% python3 -q
>>> import numpy as np
>>> from numpy import linalg as LA
>>> np.set_printoptions(suppress=True, linewidth=160)
>>> rnd = lambda a: np.round(a, 3) + 0
>>> J = np.loadtxt("w.csv", delimiter=",")
>>> print(J)
[[ 0.  0.  0.  0.  0.  0.]
 [-2.  0. -6.  0.  0. -4.]
 [ 0.  0.  0.  0.  0.  0.]
 [-2.  0. -6.  0.  0. -4.]]
>>> print(rnd(LA.norm(J) ** 2 / LA.norm(J, 2) ** 2))
1.0
>>> print(rnd(LA.norm(J, "nuc")))
10.583
>>> print(rnd(LA.norm(J[2], 1)), rnd(LA.norm(J[2], np.inf)))
0.0 0.0
>>> print(rnd(LA.norm(J, 1)), rnd(LA.norm(J, np.inf)))
12.0 12.0
>>> print(J[2] @ J[1])
0.0
>>> print(rnd(LA.norm(J, axis=1)))
[0.    7.483 0.    7.483]
>>> W = np.array([[8, 9, -8, -3, -4],
...     [7, 7, -5, 8, -9],
...     [1, 8, -5, 5, 4],
...     [5, -8, 1, -8, -7],
...     [6, -9, -5, 9, -1],
...     [0, -9, 1, 9, -4]])
>>> c = np.array([1, -2, 0, 1, 2])
>>> H = np.maximum(J @ W + c, 0)
>>> print(LA.matrix_rank(H))
2
>>> cent = np.array([[2, 1], [-1, 2], [1, 0], [-1, 2], [0, -2]])
>>> print(H @ cent)
[[ 1. -1.]
 [42. -4.]
 [ 1. -1.]
 [42. -4.]]
>>> feats = np.array([[0, 0, 0, 1, 2],
...     [0, 0, 2, 0, 0],
...     [0, 0, 0, 0, 2],
...     [0, 0, 0, 0, 0],
...     [0, 0, 0, 0, 0]])
>>> # rows and columns are dependent
>>> left, sv, Vh = LA.svd(feats)
>>> print(rnd(sv))
[2.921 2.    0.685 0.    0.   ]
>>> other = left[:, :3] @ np.diag(sv[:3]) @ Vh[:3]
>>> print(rnd(other))
[[0. 0. 0. 1. 2.]
 [0. 0. 2. 0. 0.]
 [0. 0. 0. 0. 2.]
 [0. 0. 0. 0. 0.]
 [0. 0. 0. 0. 0.]]
>>> print(LA.matrix_rank(other))
3
>>> t3 = np.stack([feats, -3 * feats, feats[::-1]])
>>> print(LA.matrix_rank(t3.reshape(3, -1)))
2
>>> print(t3.sum(axis=0))
[[ 0  0  0 -2 -4]
 [ 0  0 -4  0  0]
 [ 0  0  0  0 -2]
 [ 0  0  2  0  0]
 [ 0  0  0  1  2]]
>>> left, sv, Vh = LA.svd(feats)
>>> vecs = Vh[:(sv > 1e-8).sum()]
>>> rng = np.random.default_rng(2908)
>>> x = feats[0] + 4 * feats[4] + rng.integers(2) * np.eye(5)[4]
>>> print(x)
[0. 0. 0. 1. 3.]
>>> print(np.allclose(vecs.T @ vecs @ x, x))
True
>>> print(rnd(LA.norm(x - vecs.T @ vecs @ x)))
0.0
>>> r = LA.matrix_rank(feats)
>>> print(r)
3
>>> N = LA.svd(feats)[2][r:].T
>>> print([int(LA.matrix_rank(np.delete(feats, i, axis=0))) for i in range(5)])
[2, 2, 2, 3, 3]
>>> print(np.allclose(feats @ N, 0))
True
>>> print(rnd(N @ N.T))
[[1. 0. 0. 0. 0.]
 [0. 1. 0. 0. 0.]
 [0. 0. 0. 0. 0.]
 [0. 0. 0. 0. 0.]
 [0. 0. 0. 0. 0.]]
>>> print(LA.matrix_rank(feats.T @ feats), LA.matrix_rank(feats @ feats.T))
3 3
>>> print(N.shape)
(5, 2)
>>> print(LA.lstsq(feats[:-1].T, feats[-1])[2])
3
>>> print(np.allclose(feats[:-1].T @ LA.lstsq(feats[:-1].T, feats[-1])[0], feats[-1]))
True
